% ipython --no-banner

In [1]: import numpy as np

In [2]: np.set_printoptions(suppress=True, linewidth=200)

In [3]: rng = np.random.default_rng(128919)

In [4]: lab = rng.integers(0, 3, 3)

In [5]: X = (lab[:, None] == lab) * -3 + np.eye(3)

In [6]: X
Out[6]: 
array([[-2.,  0., -3.],
       [ 0., -2.,  0.],
       [-3.,  0., -2.]])

In [7]: w, V = np.linalg.eig(X)

In [8]: np.round(np.sort(np.linalg.eigvals(X @ X)), 1)
Out[8]: array([ 1.,  4., 25.])

In [9]: round(np.prod(w), 1)
Out[9]: np.float64(10.0)

In [10]: np.round(np.sort(np.linalg.eigvals(X.T)), 1)
Out[10]: array([-5., -2.,  1.])

In [11]: w.round(1)
Out[11]: array([ 1., -5., -2.])

In [12]: M2 = np.linalg.inv(X)

In [13]: np.round(np.linalg.det(X) * M2, 1)
Out[13]: 
array([[ 4., -0., -6.],
       [-0., -5., -0.],
       [-6., -0.,  4.]])

In [14]: np.round(X @ M2, 1) + 0
Out[14]: 
array([[1., 0., 0.],
       [0., 1., 0.],
       [0., 0., 1.]])

In [15]: round(np.linalg.slogdet(X)[0], 1)
Out[15]: np.float64(1.0)

In [16]: (np.abs(M2) > 1e-9).astype(int)
Out[16]: 
array([[1, 0, 1],
       [0, 1, 0],
       [1, 0, 1]])

In [17]: J = np.loadtxt("data.csv", delimiter=",")

In [18]: J
Out[18]: 
array([[ -3.6,  -2. ,  -0.1,  -3.7],
       [-16.2,  -8.2,  -0.2, -16.3],
       [-10. ,  -4.7,  -0.5,  -9.5]])

In [19]: np.linalg.cond(J) > 100
Out[19]: np.True_

In [20]: np.linalg.matrix_rank(J, rtol=0.1)
Out[20]: np.int64(1)

In [21]: [round(float(x), 1) for x in np.linalg.svd(J, compute_uv=False)[:3]]
Out[21]: [29.0, 0.5, 0.2]

In [22]: round(np.linalg.norm(J, 2) / np.linalg.norm(J), 1)
Out[22]: np.float64(1.0)

In [23]: np.argsort(-np.linalg.norm(J, axis=0).round(6), kind="stable")[:3]
Out[23]: array([0, 3, 1])

In [24]: f = np.array([1, 2, -2])

In [25]: np.round(np.polyval(f, J[0]), 1)
Out[25]: array([ 3.8, -2. , -2.2,  4.3])

In [26]: np.round(np.convolve(J[0], f), 1)
Out[26]: array([-3.6, -9.2,  3.1,  0.1, -7.2,  7.4])

In [27]: np.round(np.correlate(J[0], J[2], "full"), 1)
Out[27]: array([34.2, 20.8, 18.9, 80.6, 22.3, 18.4, 37. ])

In [28]: ang = np.radians(90)

In [29]: r_ = np.eye(4)

In [30]: r_[1, 1] = r_[3, 3] = np.cos(ang)

In [31]: r_[1, 3], r_[3, 1] = -np.sin(ang), np.sin(ang)

In [32]: r_.round(1) + 0
Out[32]: 
array([[ 1.,  0.,  0.,  0.],
       [ 0.,  0.,  0., -1.],
       [ 0.,  0.,  1.,  0.],
       [ 0.,  1.,  0.,  0.]])

In [33]: M2 = J @ r_.T

In [34]: np.allclose(J @ J.T, M2 @ M2.T)
Out[34]: True

In [35]: np.round(np.linalg.svd(J, compute_uv=False), 1), np.round(np.linalg.svd(M2, compute_uv=False), 1)
Out[35]: (array([29. ,  0.5,  0.2]), array([29. ,  0.5,  0.2]))

In [36]: np.abs(M2 - J).max(axis=0)
Out[36]: array([ 0. , 24.5,  0. ,  8.1])
